>>> import numpy as np
>>> np.set_printoptions(precision=2, suppress=True, linewidth=120, legacy="1.25")
>>> def rnd(a):
...     return np.round(a, 2) + 0
... 
>>> q, _ = np.linalg.qr(np.array([[-1.2, -1.8, -1.1], [-1.7, 1.0, -1.3], [-2.3, 1.4, -0.1]]))
>>> evals = np.array([8, 8, 1])
>>> data = q @ np.diag(evals) @ q.T
>>> print(rnd(data))
[[ 8.    0.06 -0.05]
 [ 0.06  3.44  3.34]
 [-0.05  3.34  5.56]]
>>> # equal to its transpose
>>> r0 = np.array([-1, -1])
>>> print(rnd(np.array([np.convolve(row, r0, "same") for row in data])))
[[-8.   -8.06 -0.02]
 [-0.06 -3.51 -6.78]
 [ 0.05 -3.29 -8.89]]
>>> print(rnd(np.polyval(r0, data[1])))
[-1.06 -4.44 -4.34]
>>> print(rnd(np.correlate(data[1], data[0], "full")))
[ 0.   -0.15  0.56 27.75 26.68]
>>> r0, g = data[1], data[0]
>>> print(rnd(r0 @ r0))
22.98
>>> p = (r0 @ g) / (r0 @ r0) * r0
>>> print(rnd(np.outer(r0, g)))
[[ 0.5   0.    0.  ]
 [27.54  0.22 -0.16]
 [26.68  0.21 -0.15]]
>>> print(rnd(p))
[0.   0.08 0.08]
>>> print(rnd(g - p))
[ 8.   -0.02 -0.13]
>>> print(rnd(np.linalg.norm(r0 + g) ** 2 + np.linalg.norm(r0 - g) ** 2))
173.95
>>> x = np.array([2, 2, -1])
>>> target = data @ x
>>> coef, lr = np.zeros(3), 1 / np.linalg.norm(data, 2) ** 2
>>> for i in range(25):
...     coef -= lr * data.T @ (data @ coef - target)
...     if i % 5 == 0: print(i, round(np.linalg.norm(data @ coef - target), 2))
... 
0 2.15
5 1.99
10 1.84
15 1.7
20 1.57
>>> print(rnd(coef))
[ 2.02  0.81 -0.13]
>>> print(rnd(np.linalg.cond(data)))
8.0
>>> evals, vecs = np.linalg.eigh(data)
>>> print(evals.sum(), np.trace(data))
17.0 17.0
>>> print(rnd(np.linalg.eigvalsh(data + 4 * np.eye(3))))
[ 5. 12. 12.]
>>> print(rnd(np.linalg.svd(data, compute_uv=False)))
[8. 8. 1.]
>>> print(rnd(np.linalg.eigvalsh(data @ data)))
[ 1. 64. 64.]
>>> print(np.unique(evals.round(6) + 0, return_counts=True)[1])
[1 2]
>>> print(rnd(vecs.T @ data @ vecs))
[[1. 0. 0.]
 [0. 8. 0.]
 [0. 0. 8.]]
>>> arr = np.array([[1.5, 0.1], [0.0, 0.8], [-0.1, 2.5]])
>>> print(arr)
[[ 1.5  0.1]
 [ 0.   0.8]
 [-0.1  2.5]]
>>> q = arr.astype(float).copy()
>>> for j in range(2):
...     q[:, j] -= q[:, :j] @ (q[:, :j].T @ q[:, j])
...     q[:, j] /= np.linalg.norm(q[:, j])
... 
>>> print(rnd(q.T @ arr))
[[ 1.5  -0.07]
 [ 0.    2.63]]
>>> print(rnd(q.T @ q))
[[1. 0.]
 [0. 1.]]
>>> x = np.array([2, 2])
>>> h1 = np.maximum(arr @ x, 0)
>>> print(np.maximum(arr @ x, 0) - np.maximum(-arr @ x, 0))
[3.2 1.6 4.8]
>>> print(rnd(np.tanh(arr @ x)))
[1.   0.92 1.  ]
>>> print(arr.T @ h1)
[ 4.32 13.6 ]
>>> B = np.c_[arr[:, :1] @ np.array([[-3]]), np.array([2, 3, -2])]
>>> print(rnd(B))
[[-4.5  2. ]
 [ 0.   3. ]
 [ 0.3 -2. ]]
>>> print(rnd(np.linalg.norm(B - arr @ np.linalg.lstsq(arr, B)[0], axis=0)))
[0.   3.42]
>>> print(np.linalg.matrix_rank(B))
2
>>> x = np.array([9, 9])
>>> target = B @ x
>>> print(target)
[-22.5  27.  -15.3]
>>> print(rnd(np.linalg.lstsq(B, target)[0]))
[9. 9.]
>>> print(rnd(np.linalg.pinv(B) @ B))
[[1. 0.]
 [0. 1.]]
>>> rng = np.random.default_rng(202)
>>> target = target + 0.02 * rng.normal(size=3)
>>> print(rnd(target))
[-22.46  26.99 -15.32]
>>> coef, *_ = np.linalg.lstsq(B, target)
>>> print(rnd(B.T @ (target - B @ coef)))
[0. 0.]
>>> print([round(float(np.linalg.norm(np.linalg.solve(B.T @ B + lam * np.eye(2), B.T @ target))), 2) for lam in (0, 1, 10, 100)])
[12.72, 11.45, 6.03, 1.07]
>>> print(coef.round())
[9. 9.]
>>> print(rnd(np.linalg.norm(target - B @ coef)))
0.02
>>> ang = np.radians(60)
>>> Rm = np.eye(2)
>>> Rm[1, 1] = Rm[0, 0] = np.cos(ang)
>>> Rm[1, 0], Rm[0, 1] = -np.sin(ang), np.sin(ang)
>>> print(rnd(Rm))
[[ 0.5   0.87]
 [-0.87  0.5 ]]
>>> B = arr @ Rm.T
>>> print(np.allclose(np.linalg.norm(arr, axis=1), np.linalg.norm(B, axis=1)))
True
>>> print(rnd(B))
[[ 0.84 -1.25]
 [ 0.69  0.4 ]
 [ 2.12  1.34]]
>>> K = np.array([[0, 0, 0, 1], [0, 2, 2, 0], [0, 0, 0, 0], [0, 0, 0, 0], [0, 0, 0, 0]])
>>> # row 3 repeats row 2
>>> Uu, s, Vh = np.linalg.svd(K)
>>> vecs = Vh[:(s > 1e-8).sum()]
>>> x = K[3] + 3 * K[1] + rng.integers(2) * np.eye(4)[1]
>>> print(x)
[0. 6. 6. 0.]
>>> print(np.allclose(vecs.T @ vecs @ x, x))
True
>>> print(rnd(np.diag(vecs.T @ vecs)))
[0.  0.5 0.5 1. ]
>>> print(np.linalg.matrix_rank(np.vstack([K, x])))
2
